$ python3 -q
>>> import numpy as np
>>> from numpy import linalg as LA
>>> np.set_printoptions(precision=1, suppress=True, linewidth=160)
>>> def rnd(a):
...     return np.round(a, 1) + 0
... 
>>> mat = np.loadtxt("case6.csv", delimiter=",")
>>> mat
array([[ 0.4,  3.4, -5.5, -1.9, 10.2],
       [-1.4,  4. , -4.8,  1.9, 12. ],
       [-0.8,  4.7, -5.2,  0.5,  8.3],
       [-0.8,  4.1, -4.4,  1. ,  9.7],
       [ 2.1,  4.5, -5.6, -0.7,  9. ],
       [-0.2,  5.3, -6.1, -1.3,  9.9],
       [-0.1,  5.4, -3.9,  0.6,  9.3],
       [-0.4,  5. , -6. ,  1.5, 11. ],
       [ 0.1,  4.9, -4.1,  0.8,  9.7],
       [ 0.4,  6.9, -6.3, -0.1, 10.8],
       [-1.8,  4.2, -4.6, -1.2, 10.3],
       [ 0.3,  6.3, -4.8,  0.5, 10.2],
       [-0.4,  5.3, -5.4,  0.3,  8.5],
       [-0.6,  3.1, -4.8,  0.7, 10.5],
       [ 0.8,  3.2, -5.6, -0.1,  9.7],
       [ 2.7,  5.7, -5.3,  1. ,  8.5],
       [ 0.5,  4.7, -5.3,  1.3,  9.3],
       [-1.6,  6.1, -5.3,  0.2,  9.2],
       [-0.2,  6. , -3.9,  0.4, 10. ],
       [ 2. ,  4.7, -5.4,  0.9, 10.4]])
>>> cen = mat - mat.mean(axis=0)
>>> Uu, sigma, Vt = LA.svd(cen, full_matrices=False)
>>> rnd(cen.mean(axis=0))
array([0., 0., 0., 0., 0.])
>>> rnd(sigma ** 2 / (sigma ** 2).sum())
array([0.3, 0.2, 0.2, 0.2, 0.1])
>>> rnd(Vt[0] * np.sign(Vt[0, np.abs(Vt[0]).argmax()]))
array([ 0.9,  0.3, -0.2, -0.1, -0.4])
>>> rnd(np.abs(Vt[-1]))
array([0.3, 0.1, 0.8, 0.3, 0.3])
>>> np.abs(Uu[:, 0]).argmax()
np.int64(15)
>>> np.abs(Vt[0]).argmax()
np.int64(0)
>>> np.searchsorted(np.cumsum(sigma ** 2) / (sigma ** 2).sum(), 0.9) + 1
np.int64(4)
>>> rnd((sigma ** 2).sum() ** 2 / (sigma ** 4).sum())
np.float64(4.1)
>>> d = LA.norm(mat[:, None] - mat[None], axis=-1)
>>> rnd(d[:5, :5])
array([[0. , 4.7, 3.5, 3.4, 2.6],
       [4.7, 0. , 4.1, 2.6, 5.4],
       [3.5, 4.1, 0. , 1.8, 3.2],
       [3.4, 2.6, 1.8, 0. , 3.7],
       [2.6, 5.4, 3.2, 3.7, 0. ]])
>>> np.flatnonzero(d[5] < d.mean() / 2)
array([5])
>>> d.mean(axis=1).argmax()
np.int64(1)
>>> d[5].round(6).argsort(kind="stable")[:4]
array([ 5,  0, 12,  9])
>>> (d + 1e9 * np.eye(20)).round(6).argmin(axis=1)
array([14,  7, 12,  8, 14,  0,  8, 16,  6, 11,  5, 18,  2,  3,  0,  4,  8, 12,  6, 16])
>>> d.shape
(20, 20)
>>> Q, V = LA.qr(mat[:, :4])[0], LA.qr(mat[:, 4:])[0]
>>> sigma = LA.svd(Q.T @ V, compute_uv=False)
>>> (sigma > 0.9).sum()
np.int64(1)
>>> rnd(np.degrees(np.arccos(sigma.clip(0, 1))))
array([7.4])
>>> A = np.load("layer14.npy")
>>> A
array([[ 4,  4,  4,  4,  4],
       [ 4,  8,  8,  8,  8],
       [ 4,  8, 12, 12, 12],
       [ 4,  8, 12, 16, 16],
       [ 4,  8, 12, 16, 20]])
>>> # symmetric, so the eigenvalues are real
>>> w1 = np.array([[2, 2, 0, -2],
...     [3, -2, 1, 2],
...     [-3, 2, -3, 3],
...     [-2, 1, -3, 2],
...     [2, -1, 0, 2]])
>>> coef = np.array([9, 3, 6, 0])
>>> hid = np.maximum(A @ w1 + coef, 0)
>>> (hid > 0).mean(axis=0)
array([1., 1., 0., 1.])
>>> (hid > 0).astype(int)
array([[1, 1, 0, 1],
       [1, 1, 0, 1],
       [1, 1, 0, 1],
       [1, 1, 0, 1],
       [1, 1, 0, 1]])
>>> LA.matrix_rank(hid)
np.int64(3)
>>> Z = np.array([[3, 1], [3, 4], [4, 0], [1, 3]])
>>> (hid @ Z).round(6).argmax(axis=1)
array([1, 1, 1, 1, 1])
>>> w1 @ Z
array([[ 10,   4],
       [  9,   1],
       [-12,  14],
       [-13,   8],
       [  5,   4]])
>>> hid @ Z
array([[112, 145],
       [148, 253],
       [164, 357],
       [180, 405],
       [200, 421]])
